>>> import numpy as np
>>> np.set_printoptions(precision=1, suppress=True, linewidth=160)
>>> rnd = lambda a: np.round(a, 1) + 0
>>> X = np.loadtxt("arr.csv", delimiter=",")
>>> X
array([[-0.9,  1. , -1.2],
       [-0.8,  1. , -1. ],
       [-0.9,  1. , -0.9],
       [-1. ,  0.8, -1.1],
       [-0.9,  1.1, -0.9],
       [-1. ,  1.1, -1.1],
       [-1. ,  0.9, -0.9],
       [-1. ,  1.2, -0.7],
       [-1. ,  1. , -0.9],
       [-1.3,  1. , -1.1],
       [-1. ,  1.1, -0.8],
       [-1.1,  1. , -0.9],
       [-1. ,  1.2, -1. ],
       [-1. ,  1.1, -1.1],
       [-1.1,  1. , -0.8],
       [-2.9, -3. ,  0.1],
       [-3.1, -3. ,  0. ],
       [-3. , -2.9,  0. ],
       [-3. , -3. , -0.1],
       [-3.1, -3. , -0.1],
       [-2.9, -2.9,  0. ],
       [-3.2, -3. ,  0. ],
       [-3. , -3.1,  0.1],
       [-3. , -2.9,  0.1],
       [-3.1, -2.9,  0. ],
       [-3. , -3. ,  0. ],
       [-2.9, -3. ,  0. ],
       [-3. , -3.1,  0. ],
       [-3. , -2.9,  0.1],
       [-3. , -2.9,  0. ]])
>>> np.argsort(-np.linalg.norm(X, axis=0).round(6), kind="stable")[:3]
array([0, 1, 2])
>>> np.linalg.cond(X) > 100
np.False_
>>> np.linalg.matrix_rank(X, rtol=0.1)
np.int64(2)
>>> [round(float(x), 1) for x in np.linalg.svd(X, compute_uv=False)[:3]]
[16.4, 6.7, 0.6]
>>> C = X[[7, 27]].astype(float)
>>> for _ in range(7):
...     lab = np.linalg.norm(X[:, None] - C, axis=-1).argmin(axis=1)
...     C = np.array([X[lab == j].mean(axis=0) for j in range(2)])
... 
>>> lab
array([0, 0, 0, 0, 0, 0, 0, 0, 0, 0, 0, 0, 0, 0, 0, 1, 1, 1, 1, 1, 1, 1, 1, 1, 1, 1, 1, 1, 1, 1])
>>> np.bincount(lab)
array([15, 15])
>>> rnd(C[1] - C[0])
array([-2., -4.,  1.])
>>> rnd(C)
array([[-1.,  1., -1.],
       [-3., -3.,  0.]])
>>> np.abs(C[1] - C[0]).argmax()
np.int64(1)
>>> left, sv, Vt = np.linalg.svd(X, full_matrices=False)
>>> np.allclose(left * sv @ Vt, X)
True
>>> left.shape, sv.shape, Vt.shape
((30, 3), (3,), (3, 3))
>>> np.abs(left[:, 0]).round(6).argmax()
np.int64(21)
>>> rnd(left.T @ left)
array([[1., 0., 0.],
       [0., 1., 0.],
       [0., 0., 1.]])
>>> rnd(left.T @ X @ Vt.T)
array([[16.4,  0. ,  0. ],
       [ 0. ,  6.7,  0. ],
       [ 0. ,  0. ,  0.6]])
>>> Xs = X - X.mean(axis=0)
>>> left, sv, Vt = np.linalg.svd(Xs, full_matrices=False)
>>> rnd((sv ** 2).sum() ** 2 / (sv ** 4).sum())
np.float64(1.0)
>>> rnd(Xs.mean(axis=0))
array([0., 0., 0.])
>>> np.abs(left[:, 0]).argmax()
np.int64(12)
>>> rnd(sv ** 2 / (sv ** 2).sum())
array([1., 0., 0.])
>>> rnd(Vt[0] * np.sign(Vt[0, np.abs(Vt[0]).argmax()]))
array([ 0.4,  0.9, -0.2])
>>> (np.sign(left[:, 0]) == np.sign(left[0, 0])).astype(int)
array([1, 1, 1, 1, 1, 1, 1, 1, 1, 1, 1, 1, 1, 1, 1, 0, 0, 0, 0, 0, 0, 0, 0, 0, 0, 0, 0, 0, 0, 0])
>>> np.searchsorted(np.cumsum(sv ** 2) / (sv ** 2).sum(), 0.9) + 1
np.int64(1)
>>> np.abs(Vt[0]).argmax()
np.int64(1)
